% ipython --no-banner

In [1]: import numpy as np

In [2]: np.set_printoptions(precision=2, suppress=True, linewidth=140)

In [3]: F = np.load("x.npy")

In [4]: F
Out[4]: 
array([[ 0.8 , -0.74, -1.  , -0.2 ,  0.1 ,  0.4 ,  0.4 , -0.2 ],
       [ 0.4 ,  2.07,  0.3 ,  2.1 , -0.9 ,  1.5 , -0.7 ,  0.5 ],
       [ 0.4 , -1.92, -0.1 , -1.1 ,  1.1 ,  2.2 , -1.2 , -0.5 ],
       [ 0.  ,  6.75, -1.6 , -0.1 , -0.4 , -0.8 ,  0.7 ,  1.7 ],
       [ 0.1 ,  3.46, -0.3 ,  0.  ,  0.7 ,  1.8 , -0.3 ,  0.9 ],
       [ 0.  , -3.28, -0.8 , -0.5 ,  0.6 ,  0.  ,  0.  , -0.8 ],
       [ 1.2 ,  1.64,  0.6 , -1.3 ,  0.7 ,  1.5 , -0.5 ,  0.4 ],
       [-1.2 , -4.78,  0.  , -1.  ,  0.  , -1.8 , -0.3 , -1.2 ],
       [ 1.9 , -7.52, -0.1 ,  0.1 ,  1.1 ,  2.6 ,  0.4 , -1.9 ],
       [-0.9 , -0.13,  0.1 , -2.5 , -0.6 ,  1.4 ,  1.6 ,  0.  ],
       [ 1.1 ,  0.81,  0.8 ,  1.5 , -3.  ,  0.2 ,  1.1 ,  0.2 ],
       [ 1.3 ,  1.13, -0.5 ,  0.4 ,  1.  , -1.  , -1.7 ,  0.3 ],
       [ 1.1 ,  1.46, -0.9 ,  0.1 ,  1.  , -0.7 , -1.4 ,  0.4 ],
       [ 1.6 , -4.92,  1.5 , -0.7 ,  1.2 , -1.5 ,  0.1 , -1.3 ],
       [ 0.3 ,  0.76,  1.8 ,  1.2 ,  0.2 , -0.5 ,  0.5 ,  0.2 ]])

In [5]: np.round(np.abs(np.linalg.svd(F)[2][-1]), 2) + 0
Out[5]: array([0.01, 0.25, 0.01, 0.  , 0.  , 0.  , 0.  , 0.97])

In [6]: np.linalg.matrix_rank(F, rtol=0.1)
Out[6]: np.int64(7)

In [7]: np.round(np.linalg.norm(F, 2) / np.linalg.norm(F), 2)
Out[7]: np.float64(0.82)

In [8]: round(np.log10(np.linalg.cond(F)))
Out[8]: 2

In [9]: np.count_nonzero(F)
Out[9]: np.int64(112)

In [10]: np.abs(F).max()
Out[10]: np.float64(7.52)

In [11]: F.sum(axis=0)
Out[11]: array([ 8.1 , -5.21, -0.2 , -2.  ,  2.8 ,  5.3 , -1.3 , -1.3 ])

In [12]: np.unravel_index(np.abs(F).argmax(), F.shape)
Out[12]: (np.int64(8), np.int64(1))

In [13]: round(float(np.linalg.norm(F)), 2)
Out[13]: 17.47

In [14]: F.mean(axis=0)
Out[14]: array([ 0.54, -0.35, -0.01, -0.13,  0.19,  0.35, -0.09, -0.09])

In [15]: np.linalg.matrix_rank(F)
Out[15]: np.int64(8)

In [16]: G = F.T @ F

In [17]: np.linalg.eigvalsh(G)[::-1]
Out[17]: array([205.18,  31.45,  25.4 ,  22.79,   9.57,   7.47,   3.23,   0.01])

In [18]: np.linalg.svd(F, compute_uv=False) ** 2
Out[18]: array([205.18,  31.45,  25.4 ,  22.79,   9.57,   7.47,   3.23,   0.01])

In [19]: np.diag(G)
Out[19]: array([ 15.03, 187.77,  11.96,  19.22,  17.58,  29.37,  12.05,  12.11])

In [20]: other = np.c_[F[:, :1] @ np.array([[1]]), np.array([0, 1, 0, 3, 0, 1, -2, -2, 0, -3, -3, 1, -2, 2, -1])]

In [21]: other
Out[21]: 
array([[ 0.8,  0. ],
       [ 0.4,  1. ],
       [ 0.4,  0. ],
       [ 0. ,  3. ],
       [ 0.1,  0. ],
       [ 0. ,  1. ],
       [ 1.2, -2. ],
       [-1.2, -2. ],
       [ 1.9,  0. ],
       [-0.9, -3. ],
       [ 1.1, -3. ],
       [ 1.3,  1. ],
       [ 1.1, -2. ],
       [ 1.6,  2. ],
       [ 0.3, -1. ]])

In [22]: np.round(np.linalg.norm(other - F @ np.linalg.lstsq(F, other)[0], axis=0), 2) + 0
Out[22]: array([0.  , 3.23])

In [23]: np.round(np.linalg.lstsq(F, other[:, 0])[0], 2) + 0
Out[23]: array([1., 0., 0., 0., 0., 0., 0., 0.])

In [24]: np.linalg.matrix_rank(np.c_[F, other])
Out[24]: np.int64(9)

In [25]: M = np.array([[0.0, 0.6, 2.4],
    ...:     [0.1, 0.1, 1.9],
    ...:     [-0.2, 0.4, 2.6],
    ...:     [-1.5, -0.8, 1.1],
    ...:     [-1.2, 0.5, -1.1],
    ...:     [-0.3, -1.1, -2.3],
    ...:     [1.6, 0.2, -0.8],
    ...:     [1.4, -0.3, 0.9],
    ...:     [0.0, 1.2, 1.3],
    ...:     [0.9, 1.9, -1.4],
    ...:     [-0.8, 0.6, -0.4],
    ...:     [-1.3, -0.3, -2.3],
    ...:     [0.5, -0.3, 0.6],
    ...:     [-0.1, 0.7, -1.0],
    ...:     [0.9, 0.6, 0.3],
    ...:     [-0.4, 1.1, -1.3],
    ...:     [-0.8, -0.7, -1.0],
    ...:     [-1.0, -0.7, 0.6],
    ...:     [0.2, -0.3, 0.6],
    ...:     [0.0, -0.7, -0.8],
    ...:     [0.3, -2.2, 1.7],
    ...:     [0.6, -0.5, -0.9],
    ...:     [0.8, 0.2, -0.1],
    ...:     [0.2, 0.0, 0.0],
    ...:     [-0.9, -0.6, 1.3],
    ...:     [0.8, 0.1, -0.9],
    ...:     [0.2, -0.2, -0.8]])

In [26]: M[6] *= 3

In [27]: M
Out[27]: 
array([[ 0. ,  0.6,  2.4],
       [ 0.1,  0.1,  1.9],
       [-0.2,  0.4,  2.6],
       [-1.5, -0.8,  1.1],
       [-1.2,  0.5, -1.1],
       [-0.3, -1.1, -2.3],
       [ 4.8,  0.6, -2.4],
       [ 1.4, -0.3,  0.9],
       [ 0. ,  1.2,  1.3],
       [ 0.9,  1.9, -1.4],
       [-0.8,  0.6, -0.4],
       [-1.3, -0.3, -2.3],
       [ 0.5, -0.3,  0.6],
       [-0.1,  0.7, -1. ],
       [ 0.9,  0.6,  0.3],
       [-0.4,  1.1, -1.3],
       [-0.8, -0.7, -1. ],
       [-1. , -0.7,  0.6],
       [ 0.2, -0.3,  0.6],
       [ 0. , -0.7, -0.8],
       [ 0.3, -2.2,  1.7],
       [ 0.6, -0.5, -0.9],
       [ 0.8,  0.2, -0.1],
       [ 0.2,  0. ,  0. ],
       [-0.9, -0.6,  1.3],
       [ 0.8,  0.1, -0.9],
       [ 0.2, -0.2, -0.8]])

In [28]: cen = M - M.mean(axis=0)

In [29]: evecs = np.linalg.svd(cen)[2][:2]

In [30]: other = cen - cen @ evecs.T @ evecs

In [31]: other.std(axis=0)
Out[31]: array([0.19, 0.75, 0.04])

In [32]: np.diag(evecs.T @ evecs)
Out[32]: array([0.94, 0.06, 1.  ])

In [33]: np.linalg.norm(other, axis=1).round(6).argmax()
Out[33]: np.int64(20)

In [34]: round(np.linalg.norm(other) / np.linalg.norm(cen), 2)
Out[34]: np.float64(0.39)

In [35]: (cen @ evecs.T).std(axis=0)
Out[35]: array([1.45, 1.12])

In [36]: z = M[:, 0] > np.median(M[:, 0])

In [37]: u = M[z].mean(axis=0) - M[~z].mean(axis=0)

In [38]: ((M - M.mean(axis=0)) @ u > 0).astype(int)
Out[38]: array([0, 1, 0, 0, 0, 0, 1, 1, 0, 1, 0, 0, 1, 0, 1, 0, 0, 0, 1, 0, 1, 1, 1, 1, 0, 1, 1])

In [39]: u
Out[39]: array([ 1.51, -0.04,  0.03])

In [40]: z.astype(int)
Out[40]: array([0, 1, 0, 0, 0, 0, 1, 1, 0, 1, 0, 0, 1, 0, 1, 0, 0, 0, 1, 0, 1, 1, 1, 1, 0, 1, 1])

In [41]: np.argsort(-np.abs(u).round(6), kind="stable")
Out[41]: array([0, 1, 2])

In [42]: (((M - M.mean(axis=0)) @ u > 0) == z).mean()
Out[42]: np.float64(1.0)
